% python3 -q
>>> import numpy as np
>>> np.set_printoptions(suppress=True, linewidth=100)
>>> tidy = lambda a: np.round(a, 2) + 0
>>> K = np.load("case3.npy")
>>> K
array([[-42,  49, -28, -54,  63, -36],
       [-56,  21, -63, -72,  27, -81],
       [ 49,  14, -56,  63,  18, -72],
       [ 36, -42,  24, -30,  35, -20],
       [ 48, -18,  54, -40,  15, -45],
       [-42, -12,  48,  35,  10, -40]])
>>> x = np.array([1, 0, 2, 2, 3, 1])
>>> h = np.maximum(K @ x, 0)
>>> np.maximum(K @ (3 * x), 0)
array([  0,   0, 135, 327, 228, 342])
>>> K.T @ h
array([  4989,  -6684,   9672,    515,   6905, -13400])
>>> np.flatnonzero(h > 1e-9)
array([2, 3, 4, 5])
>>> K * (h > 1e-9)[:, None]
array([[  0,   0,   0,   0,   0,   0],
       [  0,   0,   0,   0,   0,   0],
       [ 49,  14, -56,  63,  18, -72],
       [ 36, -42,  24, -30,  35, -20],
       [ 48, -18,  54, -40,  15, -45],
       [-42, -12,  48,  35,  10, -40]])
>>> h
array([  0,   0,  45, 109,  76, 114])
>>> F = np.vander(np.arange(4) - 1, 4, increasing=True)
>>> F
array([[ 1, -1,  1, -1],
       [ 1,  0,  0,  0],
       [ 1,  1,  1,  1],
       [ 1,  2,  4,  8]])
>>> out = np.array([[0, 1, 2], [0, 2, -2]])
>>> cent = np.kron(out, F)
>>> cent
array([[  0,   0,   0,   0,   1,  -1,   1,  -1,   2,  -2,   2,  -2],
       [  0,   0,   0,   0,   1,   0,   0,   0,   2,   0,   0,   0],
       [  0,   0,   0,   0,   1,   1,   1,   1,   2,   2,   2,   2],
       [  0,   0,   0,   0,   1,   2,   4,   8,   2,   4,   8,  16],
       [  0,   0,   0,   0,   2,  -2,   2,  -2,  -2,   2,  -2,   2],
       [  0,   0,   0,   0,   2,   0,   0,   0,  -2,   0,   0,   0],
       [  0,   0,   0,   0,   2,   2,   2,   2,  -2,  -2,  -2,  -2],
       [  0,   0,   0,   0,   2,   4,   8,  16,  -2,  -4,  -8, -16]])
>>> np.linalg.matrix_rank(cent)
np.int64(8)
>>> mat = np.array([[0.6, -0.1, -0.2, -0.1, -0.6],
...     [-1.5, -0.6, -0.1, -1.7, -1.3],
...     [0.6, -1.8, -0.9, 1.8, 1.1],
...     [-0.1, -0.2, 0.1, 0.2, 0.1]])
>>> rng = np.random.default_rng(79385)
>>> mat[0] = mat[3] + 0.05 * rng.normal(size=5)
>>> tidy(mat)
array([[-0.07, -0.18,  0.09,  0.25,  0.11],
       [-1.5 , -0.6 , -0.1 , -1.7 , -1.3 ],
       [ 0.6 , -1.8 , -0.9 ,  1.8 ,  1.1 ],
       [-0.1 , -0.2 ,  0.1 ,  0.2 ,  0.1 ]])
>>> x = np.array([1, 2, 0, 1, 1])
>>> np.linalg.norm(mat @ x) <= np.linalg.norm(mat, 2) * np.linalg.norm(x) + 1e-9
np.True_
>>> tidy(mat @ (2 * x))
array([ -0.12, -11.4 ,  -0.2 ,  -0.4 ])
>>> np.sign((mat @ x).round(6))
array([-1., -1., -1., -1.])
>>> m1 = np.loadtxt("w.csv", delimiter=",")
>>> tidy(m1)
array([[ 1.21, -0.32, -0.17, -0.88, -1.02],
       [-0.32, -1.69, -0.25, -0.33,  0.01],
       [-0.17, -0.25, -0.2 , -0.01, -0.35],
       [-0.88, -0.33, -0.01, -0.93,  0.28],
       [-1.02,  0.01, -0.35,  0.28, -0.39]])
>>> tidy(m1 @ np.linalg.pinv(m1) @ m1)
array([[ 1.21, -0.32, -0.17, -0.88, -1.02],
       [-0.32, -1.69, -0.25, -0.33,  0.01],
       [-0.17, -0.25, -0.2 , -0.01, -0.35],
       [-0.88, -0.33, -0.01, -0.93,  0.28],
       [-1.02,  0.01, -0.35,  0.28, -0.39]])
>>> np.unique(m1.round(6), axis=0).shape
(5, 5)
>>> left, s, Vh = np.linalg.svd(m1)
>>> np.argmax(s[:-1] / (s[1:] + 1e-6)) + 1
np.int64(4)
>>> out = left[:, :4] @ np.diag(s[:4]) @ Vh[:4]
>>> tidy(np.abs(m1 - out).max())
np.float64(0.0)
>>> tidy(np.linalg.norm(m1 - out, 2)), tidy(s[4])
(np.float64(0.0), np.float64(0.0))
>>> np.linalg.matrix_rank(out)
np.int64(4)
>>> tidy(out)
array([[ 1.21, -0.32, -0.17, -0.88, -1.02],
       [-0.32, -1.69, -0.25, -0.33,  0.01],
       [-0.17, -0.25, -0.2 , -0.01, -0.35],
       [-0.88, -0.33, -0.01, -0.93,  0.28],
       [-1.02,  0.01, -0.35,  0.28, -0.39]])
>>> arr = np.load("test14.npy")
>>> arr
array([[ 0,  0,  0],
       [-3,  0,  0],
       [ 3, -3,  3],
       [ 3, -3,  3],
       [ 0,  0,  0],
       [-3,  0,  0],
       [ 0,  0,  0],
       [ 0,  0,  0],
       [ 0, -3,  3],
       [ 0,  0,  0],
       [ 0,  0,  0],
       [ 3, -3,  3],
       [ 0,  0,  0],
       [ 0,  0,  0],
       [ 0,  0,  0],
       [ 1,  2,  0],
       [ 0,  0,  0],
       [ 1,  2,  0],
       [ 0,  0,  0],
       [-3,  0,  0],
       [ 0,  0,  0]])
>>> cen = arr - arr.mean(axis=0)
>>> left, s, Vh = np.linalg.svd(cen, full_matrices=False)
>>> tidy(s ** 2 / (s ** 2).sum())
array([0.76, 0.22, 0.02])
>>> tidy((s ** 2).sum() ** 2 / (s ** 4).sum())
np.float64(1.59)
>>> np.searchsorted(np.cumsum(s ** 2) / (s ** 2).sum(), 0.9) + 1
np.int64(2)
>>> tidy(Vh[0] * np.sign(Vh[0, np.abs(Vh[0]).argmax()]))
array([ 0.65, -0.56,  0.52])
>>> (np.sign(left[:, 0]) == np.sign(left[0, 0])).astype(int)
array([1, 1, 0, 0, 1, 1, 1, 1, 0, 1, 1, 0, 1, 1, 1, 1, 1, 1, 1, 1, 1])
>>> np.linalg.matrix_rank(cen)
np.int64(3)
>>> np.abs(Vh[0]).argmax()
np.int64(0)
>>> z = arr[:, 0] > np.median(arr[:, 0])
>>> f = arr[z].mean(axis=0) - arr[~z].mean(axis=0)
>>> ((arr - arr.mean(axis=0)) @ f > 0).astype(int)
array([0, 0, 1, 1, 0, 0, 0, 0, 1, 0, 0, 1, 0, 0, 0, 0, 0, 0, 0, 0, 0])
>>> cen = arr - arr.mean(axis=0)
>>> V = np.linalg.svd(cen)[2][:2]
>>> out = cen - cen @ V.T @ V
>>> tidy(np.diag(V.T @ V))
array([0.98, 0.68, 0.35])
>>> tidy(np.cov(cen @ V.T, rowvar=False))
array([[4.78, 0.  ],
       [0.  , 1.4 ]])
>>> E = np.loadtxt("m.csv", delimiter=",")
>>> E
array([[-2., -1.,  2.],
       [ 2., -2., -1.],
       [-1.,  2., -2.]])
>>> x = np.array([-3, 5, -2])
>>> h = np.maximum(E @ x, 0)
>>> h
array([ 0.,  0., 17.])
>>> np.maximum(E @ x, 0) - np.maximum(-E @ x, 0)
array([ -3., -14.,  17.])
>>> np.maximum(E @ (3 * x), 0)
array([ 0.,  0., 51.])
>>> E.T @ h
array([-17.,  34., -34.])
>>> hat = np.triu(np.array([[1, -4, -9], [6, -4, -5], [3, 6, -7]]), 1) + np.eye(3)
>>> out = hat @ E @ np.linalg.inv(hat)
>>> np.trace(out), np.trace(E)
(np.float64(-6.0), np.float64(-6.0))
>>> hat @ E - E @ hat
array([[  1., -18.,  -1.],
       [  5.,  -2.,  18.],
       [  0.,  -4.,   1.]])
>>> tidy(np.linalg.det(out))
np.float64(-13.0)
>>> A = np.load("dump.npy")
>>> A
array([[1, 2, 2, 1],
       [0, 0, 0, 1],
       [0, 0, 0, 1]])
>>> # row 0 dominates
>>> rank = np.linalg.matrix_rank(A)
>>> rank
np.int64(2)
>>> N = np.linalg.svd(A)[2][rank:].T
>>> np.linalg.matrix_rank(A.T @ A), np.linalg.matrix_rank(A @ A.T)
(np.int64(2), np.int64(2))
>>> [int(np.linalg.matrix_rank(A[:, :j + 1])) for j in range(4)]
[1, 1, 1, 2]
>>> [int(np.linalg.matrix_rank(np.delete(A, i, axis=0))) for i in range(3)]
[1, 2, 2]
>>> tidy(A @ N)
array([[0., 0.],
       [0., 0.],
       [0., 0.]])
>>> np.abs(np.diag(np.linalg.qr(A)[1])) > 1e-9
array([ True, False, False])
>>> np.linalg.lstsq(A[:-1].T, A[-1])[2]
np.int32(2)
>>> tidy(A @ np.linalg.pinv(A) @ A)
array([[1., 2., 2., 1.],
       [0., 0., 0., 1.],
       [0., 0., 0., 1.]])
>>> [round(float(x), 2) for x in np.linalg.svd(A, compute_uv=False)[:3]]
[3.2, 1.33, 0.0]
>>> np.linalg.cond(A) > 100
np.True_
>>> tidy(np.linalg.norm(A, 2) / np.linalg.norm(A))
np.float64(0.92)
